% ipython --no-banner

In [1]: import numpy as np

In [2]: np.set_printoptions(suppress=True, linewidth=140)

In [3]: X = np.array([[0, 0, 3], [0, 2, 0], [0, 0, 0]])

In [4]: print(X @ X)
[[0 0 0]
 [0 4 0]
 [0 0 0]]

In [5]: print(np.linalg.matrix_rank(X - X[0, 0] * np.eye(3)))
2

In [6]: print(np.round(np.linalg.det(X[::-1]), 2))
0.0

In [7]: print(np.round(np.linalg.eigvals(X), 2))
[0. 2. 0.]

In [8]: print(np.einsum("ij,ji->", X, X))
4

In [9]: print(round(np.linalg.eigvals(X).sum().real, 2))
2.0

In [10]: rk = np.linalg.matrix_rank(X)

In [11]: print(rk)
2

In [12]: null = np.linalg.svd(X)[2][rk:].T

In [13]: print(null @ null.T)
[[1. 0. 0.]
 [0. 0. 0.]
 [0. 0. 0.]]

In [14]: print([int(np.linalg.matrix_rank(X[:i])) for i in range(1, len(X) + 1)])
[1, 2, 2]

In [15]: print(null[:, 0] / null[np.abs(null[:, 0]).round(6).argmax(), 0])
[1. 0. 0.]

In [16]: F = np.loadtxt("sample18.csv", delimiter=",")

In [17]: print(F)
[[-2. -2. -2.]
 [-3.  0. -4.]
 [ 0.  0. -3.]
 [-2.  0.  0.]
 [-2.  1. -2.]
 [ 0.  1. -2.]
 [ 0. -1. -2.]
 [ 3. -3. -1.]
 [ 1. -6. -4.]
 [ 4. -6. -5.]
 [ 6. -6. -5.]]

In [18]: labels = F[:, 1] > np.median(F[:, 1])

In [19]: r0 = F[labels].mean(axis=0) - F[~labels].mean(axis=0)

In [20]: print(np.argsort(-np.abs(r0).round(6), kind="stable"))
[1 0 2]

In [21]: print(r0.round(2))
[-3.4   4.4   0.97]

In [22]: print(labels.astype(int))
[0 1 1 1 1 1 0 0 0 0 0]

In [23]: print(round(float(np.linalg.norm(F) ** 2 / np.linalg.norm(F, 2) ** 2), 2))
1.29

In [24]: print(np.round(np.linalg.norm(F, axis=1), 2))
[3.46 5.   3.   2.   3.   2.24 2.24 4.36 7.28 8.77 9.85]

In [25]: print(round(np.linalg.norm(F[5], 1), 2), np.round(np.linalg.norm(F[5], np.inf), 2))
3.0 2.0

In [26]: cen = F - F.mean(axis=1)
ValueError: operands could not be broadcast together with shapes (11,3) (11,) 


In [27]: cen = F - F.mean(axis=0)

In [28]: Uu, s, vt = np.linalg.svd(cen, full_matrices=False)

In [29]: print(s.round(2))
[12.41  4.52  3.52]

In [30]: print(np.searchsorted(np.cumsum(s ** 2) / (s ** 2).sum(), 0.9) + 1)
2

In [31]: print(np.round(cen.mean(axis=0), 2) + 0)
[0. 0. 0.]

In [32]: print(np.round(vt[0] * np.sign(vt[0, np.abs(vt[0]).argmax()]), 2))
[-0.68  0.68  0.28]

In [33]: print(np.linalg.matrix_rank(cen))
3

In [34]: print(round((s ** 2).sum() ** 2 / (s ** 4).sum(), 2))
1.44

In [35]: print(np.round(s ** 2 / (s ** 2).sum(), 2))
[0.82 0.11 0.07]

In [36]: print((np.sign(Uu[:, 0]) == np.sign(Uu[0, 0])).astype(int))
[1 1 1 1 1 1 1 0 0 0 0]

In [37]: A = np.load("out9.npy")

In [38]: print(A)
[[  6.    -6.74  -2.07]
 [  7.59  -7.47   6.88]
 [  3.38  -4.22  -0.37]
 [ -2.47  -6.51   1.58]
 [ -5.56   7.41  -4.31]
 [ -3.24  -3.15  -4.92]
 [  2.24   9.21  -2.65]
 [  2.51  -5.97  13.24]
 [  0.64   0.37   5.03]
 [  4.07   1.65   2.72]
 [ -6.45  -4.88   3.44]
 [ -7.33  -4.12   0.69]
 [ -0.14   2.03  -4.69]
 [  2.45  -1.8    0.33]
 [  5.02  -8.91  -3.18]
 [-10.88   2.96   2.28]
 [  0.     0.98  -4.68]
 [  3.46  -0.82   6.44]
 [ -3.31   5.05  -3.3 ]
 [  1.85  -0.81  -0.57]
 [ -3.32   2.35  -1.65]
 [  1.19   0.98  10.54]
 [ -1.55   3.     5.49]
 [ -6.12  -4.41  -2.75]
 [  5.37  -6.68   0.78]
 [ -5.49   3.93   1.13]]

In [39]: x0 = np.array([2, 5, 2])

In [40]: rhs = A @ x0

In [41]: print(np.round(np.linalg.pinv(A) @ A, 2) + 0)
[[1. 0. 0.]
 [0. 1. 0.]
 [0. 0. 1.]]

In [42]: rng = np.random.default_rng(4)

In [43]: rhs = rhs + 0.1 * rng.normal(size=26)

In [44]: print(rhs.round(2))
[-25.91  -8.43 -14.91 -34.26  17.15 -32.07  45.17   1.66  13.03  21.85 -30.4  -33.72   0.52  -3.39 -41.02  -2.17  -4.65  15.81  12.
  -1.58   1.74  28.29  22.92 -39.8  -20.95  10.75]

In [45]: beta, *_ = np.linalg.lstsq(A, rhs)

In [46]: print([round(float(np.linalg.norm(np.linalg.solve(A.T @ A + lam * np.eye(3), A.T @ rhs))), 2) for lam in (0, 1, 10, 100)])
[5.74, 5.72, 5.6, 4.61]

In [47]: print(np.round(np.linalg.norm(rhs - A @ beta), 2))
0.53

In [48]: print(beta.round())
[2. 5. 2.]
